% ipython --no-banner

In [1]: import numpy as np

In [2]: np.set_printoptions(precision=1, suppress=True, linewidth=200)

In [3]: rd = lambda a: np.round(a, 1) + 0

In [4]: arr = np.load("test10.npy")

In [5]: rd(arr)
Out[5]: 
array([[ 0.8,  1.5,  2.1,  1.4],
       [-2.5,  0.7,  1.2, -0.9],
       [-0.3, -2.5,  1.4,  0.7],
       [ 1.4, -0.2,  1.2, -2.4]])

In [6]: P = np.triu(np.array([[-8, 0, -4, -6], [-6, 2, -2, 7], [-9, 3, 5, -2], [2, 9, 8, 4]]), 1) + np.eye(4)

In [7]: M2 = P @ arr @ np.linalg.inv(P)

In [8]: np.linalg.matrix_rank(M2)
Out[8]: np.int64(4)

In [9]: rd(np.linalg.det(M2))
Out[9]: np.float64(-81.0)

In [10]: np.linalg.matrix_rank(arr)
Out[10]: np.int64(4)

In [11]: print(np.count_nonzero(arr))
16

In [12]: rd(np.linalg.norm(arr))
Out[12]: np.float64(6.0)

In [13]: np.unravel_index(np.abs(arr).argmax(), arr.shape)
Out[13]: (np.int64(2), np.int64(1))

In [14]: rd(arr.sum(axis=1))
Out[14]: array([ 5.7, -1.6, -0.7,  0. ])

In [15]: rd(np.abs(arr).max())
Out[15]: np.float64(2.5)

In [16]: rd(np.diff(arr, axis=0))
Out[16]: 
array([[-3.3, -0.8, -0.9, -2.3],
       [ 2.2, -3.2,  0.2,  1.7],
       [ 1.7,  2.3, -0.2, -3.1]])

In [17]: rd(np.linalg.det(arr.T))
Out[17]: np.float64(-81.0)

In [18]: rd(np.einsum("ii->", arr))
Out[18]: np.float64(0.5)

In [19]: rd(np.kron(np.eye(2, dtype=int), arr))
Out[19]: 
array([[ 0.8,  1.5,  2.1,  1.4,  0. ,  0. ,  0. ,  0. ],
       [-2.5,  0.7,  1.2, -0.9,  0. ,  0. ,  0. ,  0. ],
       [-0.3, -2.5,  1.4,  0.7,  0. ,  0. ,  0. ,  0. ],
       [ 1.4, -0.2,  1.2, -2.4,  0. ,  0. ,  0. ,  0. ],
       [ 0. ,  0. ,  0. ,  0. ,  0.8,  1.5,  2.1,  1.4],
       [ 0. ,  0. ,  0. ,  0. , -2.5,  0.7,  1.2, -0.9],
       [ 0. ,  0. ,  0. ,  0. , -0.3, -2.5,  1.4,  0.7],
       [ 0. ,  0. ,  0. ,  0. ,  1.4, -0.2,  1.2, -2.4]])

In [20]: print(rd(np.linalg.det(arr[::-1])))
-81.0

In [21]: print(rd(np.poly(arr)))
[  1.   -0.5   0.    4.8 -81. ]

In [22]: f = np.array([1, 1, 0, 2])

In [23]: M2 = arr + np.outer(f, np.eye(4)[0])

In [24]: np.linalg.matrix_rank(np.linalg.inv(M2) - np.linalg.inv(arr), tol=1e-8)
Out[24]: np.int64(1)

In [25]: np.linalg.matrix_rank(M2 - arr)
Out[25]: np.int64(1)

In [26]: rd(np.linalg.det(M2) / np.linalg.det(arr)), rd(1 + np.linalg.solve(arr, f)[0])
Out[26]: (np.float64(1.1), np.float64(1.1))

In [27]: print(rd((arr - arr.T) / 2))
[[ 0.   2.   1.2  0. ]
 [-2.   0.   1.9 -0.4]
 [-1.2 -1.9  0.  -0.2]
 [ 0.   0.4  0.2  0. ]]

In [28]: E = np.load("dump.npy")

In [29]: E
Out[29]: 
array([[ 0, -2],
       [-2,  0]])

In [30]: # symmetric

In [31]: rd(np.poly(E))
Out[31]: array([ 1.,  0., -4.])

In [32]: rd(np.linalg.eigvals(E))
Out[32]: array([ 2., -2.])

In [33]: rd(np.linalg.det(E[::-1]))
Out[33]: np.float64(4.0)

In [34]: rd(np.linalg.det(E.T))
Out[34]: np.float64(-4.0)

In [35]: rd(np.linalg.det(2 * E)), rd(np.linalg.det(E))
Out[35]: (np.float64(-16.0), np.float64(-4.0))

In [36]: f, g = E[0], E[1]

In [37]: f @ f
Out[37]: np.int64(4)

In [38]: pr = (f @ g) / (f @ f) * f

In [39]: print(np.outer(f, g))
[[0 0]
 [4 0]]

In [40]: g - pr
Out[40]: array([-2.,  0.])

In [41]: (g - pr) @ f
Out[41]: np.float64(0.0)

In [42]: rng = np.random.default_rng(785601)

In [43]: z = rng.permutation(2)

In [44]: z
Out[44]: array([1, 0])

In [45]: M2 = E[z][:, z]

In [46]: print(np.diag(M2))
[0 0]

In [47]: np.trace(M2)
Out[47]: np.int64(0)

In [48]: np.all(np.linalg.eigvalsh(E) > 0)
Out[48]: np.False_

In [49]: [round(float(np.linalg.det(E[:i, :i])), 2) + 0 for i in range(1, 3)]
Out[49]: [0.0, -4.0]

In [50]: M2 = np.array([[-3, -6], [-2, -3]])

In [51]: print(np.linalg.matrix_rank(np.vstack([E, M2.T])))
2

In [52]: np.einsum("ik,kj->ij", E, M2)
Out[52]: 
array([[ 4,  6],
       [ 6, 12]])

In [53]: W0 = np.array([[13, 2, -9], [2, 17, -3], [-9, -3, 10]])

In [54]: def softmax(z):
    ...:     e = np.exp(z - z.max(axis=-1, keepdims=True))
    ...:     return e / e.sum(axis=-1, keepdims=True)
    ...: 

In [55]: print(rd(softmax(10 * W0[0])))
[1. 0. 0.]

In [56]: print(rd(softmax(W0).sum(axis=1)))
[1. 1. 1.]

In [57]: rd(softmax(W0[0]))
Out[57]: array([1., 0., 0.])

In [58]: rd(softmax(W0[0] + -3))
Out[58]: array([1., 0., 0.])

In [59]: scores = W0 @ W0.T / np.sqrt(3)

In [60]: rd(softmax(scores + np.triu(np.full(scores.shape, -np.inf), 1)))
Out[60]: 
array([[1., 0., 0.],
       [0., 1., 0.],
       [0., 0., 1.]])

In [61]: f, g = W0[2], W0[1]

In [62]: f @ g
Out[62]: np.int64(-99)

In [63]: f @ f
Out[63]: np.int64(190)

In [64]: pr = (f @ g) / (f @ f) * f

In [65]: rd(np.linalg.norm(f + g) ** 2 + np.linalg.norm(f - g) ** 2)
Out[65]: np.float64(984.0)

In [66]: np.outer(f, g)
Out[66]: 
array([[ -18, -153,   27],
       [  -6,  -51,    9],
       [  20,  170,  -30]])

In [67]: np.linalg.matrix_rank(np.outer(f, g))
Out[67]: np.int64(1)

In [68]: evals, evecs = np.linalg.eig(W0)

In [69]: rd(np.sort(np.linalg.eigvals(np.linalg.inv(W0))))
Out[69]: array([0. , 0.1, 0.4])

In [70]: evals, evecs = np.linalg.eigh(E)

In [71]: vec = np.array([1, 0])

In [72]: vec @ E @ vec / (vec @ vec), evals[0], evals[-1]
Out[72]: (np.float64(0.0), np.float64(-2.0), np.float64(2.0))

In [73]: rd(evecs * np.maximum(evals, 0) @ evecs.T)
Out[73]: 
array([[ 1., -1.],
       [-1.,  1.]])

In [74]: print((np.sign(evecs[:, -1].round(6)) == np.sign(evecs[0, -1].round(6))).astype(int))
[1 0]

In [75]: M2 = np.linalg.inv(W0)

In [76]: print(rd(np.linalg.cond(W0)))
9.9

In [77]: (np.abs(M2) > 1e-9).astype(int)
Out[77]: 
array([[1, 1, 1],
       [1, 1, 1],
       [1, 1, 1]])

In [78]: rd(W0 @ M2)
Out[78]: 
array([[1., 0., 0.],
       [0., 1., 0.],
       [0., 0., 1.]])

In [79]: rd(np.linalg.inv(M2))
Out[79]: 
array([[13.,  2., -9.],
       [ 2., 17., -3.],
       [-9., -3., 10.]])

In [80]: print(rd(np.linalg.det(W0) * np.linalg.det(M2)))
1.0

In [81]: A = np.load("arr.npy")

In [82]: A
Out[82]: 
array([[ 38,   3,  -4,   5],
       [  2, -42,   1,  -5],
       [ -4,  -5,  18,   3],
       [  1,  -3,  -5, -36]])

In [83]: G = A.T @ A

In [84]: print(np.trace(G), (A ** 2).sum())
4993 4993

In [85]: rd(np.linalg.svd(A, compute_uv=False) ** 2)
Out[85]: array([1993.6, 1495.9, 1253.8,  249.6])

In [86]: np.diag(G)
Out[86]: array([1465, 1807,  366, 1355])

In [87]: rd(np.linalg.eigvalsh(G)[::-1])
Out[87]: array([1993.6, 1495.9, 1253.8,  249.6])

In [88]: np.allclose(G, G.T)
Out[88]: True

In [89]: (A @ A.T).shape
Out[89]: (4, 4)

In [90]: z = rng.permutation(4)

In [91]: print(z)
[3 2 1 0]

In [92]: M2 = arr[z][:, z]

In [93]: rd(np.trace(M2))
Out[93]: np.float64(0.5)

In [94]: rd(M2)
Out[94]: 
array([[-2.4,  1.2, -0.2,  1.4],
       [ 0.7,  1.4, -2.5, -0.3],
       [-0.9,  1.2,  0.7, -2.5],
       [ 1.4,  2.1,  1.5,  0.8]])

In [95]: np.allclose(M2, arr)
Out[95]: False

In [96]: O, Rm = np.linalg.qr(A)

In [97]: rd(O.T @ O)
Out[97]: 
array([[1., 0., 0., 0.],
       [0., 1., 0., 0.],
       [0., 0., 1., 0.],
       [0., 0., 0., 1.]])

In [98]: O.shape, Rm.shape
Out[98]: ((4, 4), (4, 4))

In [99]: np.allclose(Rm.T @ Rm, A.T @ A)
Out[99]: True

In [100]: f = np.array([-1, 0, 1])

In [101]: feats = f[np.abs(np.subtract.outer(np.arange(3), np.arange(3)))]

In [102]: feats
Out[102]: 
array([[-1,  0,  1],
       [ 0, -1,  0],
       [ 1,  0, -1]])

In [103]: rd(np.linalg.eigvalsh(feats).min())
Out[103]: np.float64(-2.0)

In [104]: [round(float(np.linalg.det(feats[:i, :i])), 2) + 0 for i in range(1, 4)]
Out[104]: [-1.0, 1.0, 0.0]

In [105]: rd(np.sort(np.linalg.eigvals(feats).real))
Out[105]: array([-2., -1.,  0.])

In [106]: print((np.linalg.matrix_power((feats != 0) + (feats.T != 0) + np.eye(3), 3) > 0).astype(int))
[[1 0 1]
 [0 1 0]
 [1 0 1]]

In [107]: feats @ feats
Out[107]: 
array([[ 2,  0, -2],
       [ 0,  1,  0],
       [-2,  0,  2]])

In [108]: print(np.flatnonzero(np.linalg.matrix_power((feats != 0) + (feats.T != 0) + np.eye(3), 3)[1]))
[1]

In [109]: evals, evecs = np.linalg.eigh(feats)

In [110]: vec = np.array([0, 3, 3])

In [111]: rd(evecs * np.abs(evals) @ evecs.T)
Out[111]: 
array([[ 1.,  0., -1.],
       [ 0.,  1.,  0.],
       [-1.,  0.,  1.]])

In [112]: np.abs(feats).sum(axis=1).max(), np.abs(evals).max()
Out[112]: (np.int64(2), np.float64(2.0))

In [113]: print(vec @ feats @ vec)
-18

In [114]: Uu, sigma, Vt = np.linalg.svd(feats)

In [115]: rd(sigma)
Out[115]: array([2., 1., 0.])

In [116]: np.argmax(sigma[:-1] / (sigma[1:] + 1e-6)) + 1
Out[116]: np.int64(2)

In [117]: M2 = Uu[:, :2] @ np.diag(sigma[:2]) @ Vt[:2]

In [118]: print(rd(np.abs(feats - M2).max()))
0.0

In [119]: rd(np.linalg.norm(feats - M2) / np.linalg.norm(feats))
Out[119]: np.float64(0.0)

In [120]: print(rd(np.linalg.norm(feats - M2, 2)), rd(sigma[2]))
0.0 0.0

In [121]: X = np.load("run11.npy")

In [122]: X
Out[122]: 
array([[ 1,  7,  8],
       [ 0, -3,  0],
       [ 0,  0,  9]])

In [123]: evals, evecs = np.linalg.eig(X)

In [124]: rd(np.sort(np.linalg.eigvals(X @ X)))
Out[124]: array([ 1.,  9., 81.])

In [125]: evals
Out[125]: array([ 1., -3.,  9.])

In [126]: vec = np.array([0, 3, 5])

In [127]: target = X @ vec

In [128]: beta, lr = np.zeros(3), 1 / np.linalg.norm(X, 2) ** 2

In [129]: for i in range(8):
     ...:     beta -= lr * X.T @ (X @ beta - target)
     ...:     if i % 2 == 0: print(i, round(np.linalg.norm(X @ beta - target), 1))
     ...: 
0 2.1
2 1.4
4 1.0
6 0.7

In [130]: print(rd(beta))
[0.4 2.9 5. ]

In [131]: print([int(np.linalg.matrix_rank(np.linalg.matrix_power(X, p))) for p in range(1, 4)])
[3, 3, 3]

In [132]: z = rng.permutation(3)

In [133]: z
Out[133]: array([0, 2, 1])

In [134]: M2 = X[z][:, z]

In [135]: M2
Out[135]: 
array([[ 1,  8,  7],
       [ 0,  9,  0],
       [ 0,  0, -3]])

In [136]: rd(np.sort(np.abs(np.linalg.eigvals(M2))))
Out[136]: array([1., 3., 9.])

In [137]: np.trace(M2)
Out[137]: np.int64(7)

In [138]: np.diag(M2)
Out[138]: array([ 1,  9, -3])

In [139]: O, Rm = np.linalg.qr(M2)

In [140]: np.allclose(Rm.T @ Rm, M2.T @ M2)
Out[140]: True

In [141]: np.abs(np.diag(Rm))
Out[141]: array([1., 9., 3.])

In [142]: O.T @ O
Out[142]: 
array([[1., 0., 0.],
       [0., 1., 0.],
       [0., 0., 1.]])

In [143]: print(abs(Rm[0, 0]), rd(np.linalg.norm(M2[:, 0])))
1.0 1.0

In [144]: F = np.load("a.npy")

In [145]: F
Out[145]: 
array([[5., 0., 0.],
       [0., 5., 4.],
       [0., 4., 5.]])

In [146]: evals, evecs = np.linalg.eigh(F)

In [147]: rd(np.abs(evecs[:, -1]))
Out[147]: array([0. , 0.7, 0.7])

In [148]: evals.sum(), np.trace(F)
Out[148]: (np.float64(15.0), np.float64(15.0))

In [149]: print(rd(np.linalg.svd(F, compute_uv=False)))
[9. 5. 1.]

In [150]: rd(np.linalg.eigvalsh(F @ F))
Out[150]: array([ 1., 25., 81.])

In [151]: rd(np.linalg.det(A[::-1]))
Out[151]: np.float64(966172.0)

In [152]: rd(np.linalg.det(A.T))
Out[152]: np.float64(966172.0)

In [153]: rd(np.linalg.eigvals(A))
Out[153]: array([ 39. ,  16.7, -44.1, -33.6])

In [154]: print(np.einsum("ii->", A))
-22

In [155]: rd(np.poly(A))
Out[155]: array([     1.,     22.,  -2194., -31843., 966172.])

In [156]: rd(np.linalg.eigvals(A).sum().real)
Out[156]: np.float64(-22.0)

In [157]: blk = np.stack([F, -3 * F, F[::-1]])

In [158]: print((blk @ F.T).shape)
(3, 3, 3)

In [159]: blk.shape
Out[159]: (3, 3, 3)

In [160]: print(rd(np.linalg.det(blk)))
[   45. -1215.   -45.]

In [161]: z = rng.permutation(4)

In [162]: M2 = arr[:, z] * rng.choice([-1, 1], 4)

In [163]: rd(M2)
Out[163]: 
array([[ 1.4,  2.1, -0.8,  1.5],
       [-0.9,  1.2,  2.5,  0.7],
       [ 0.7,  1.4,  0.3, -2.5],
       [-2.4,  1.2, -1.4, -0.2]])

In [164]: Uu, _, Vt = np.linalg.svd(arr.T @ M2)

In [165]: z
Out[165]: array([3, 2, 0, 1])

In [166]: J = np.loadtxt("case2.csv", delimiter=",")

In [167]: J
Out[167]: 
array([[ 3., -6.,  6.],
       [-6.,  8., -9.],
       [ 6., -9.,  8.]])

In [168]: print(rd(np.linalg.eigvalsh(J).min()))
-1.0

In [169]: evals, evecs = np.linalg.eigh(J)

In [170]: rd(np.linalg.eigvalsh(J @ J))
Out[170]: array([  1.,   1., 441.])

In [171]: np.unique(evals.round(6) + 0, return_counts=True)[1]
Out[171]: array([2, 1])

In [172]: rd(evecs.T @ J @ evecs)
Out[172]: 
array([[-1.,  0.,  0.],
       [ 0., -1.,  0.],
       [ 0.,  0., 21.]])

In [173]: print(rd(evecs.T @ evecs))
[[1. 0. 0.]
 [0. 1. 0.]
 [0. 0. 1.]]

In [174]: f, g = J[0], J[1]

In [175]: f @ f
Out[175]: np.float64(81.0)

In [176]: f @ g
Out[176]: np.float64(-120.0)

In [177]: pr = (f @ g) / (f @ f) * f

In [178]: rd(pr)
Out[178]: array([-4.4,  8.9, -8.9])

In [179]: rd(g - pr)
Out[179]: array([-1.6, -0.9, -0.1])

In [180]: np.linalg.matrix_rank(np.outer(f, g))
Out[180]: np.int64(1)
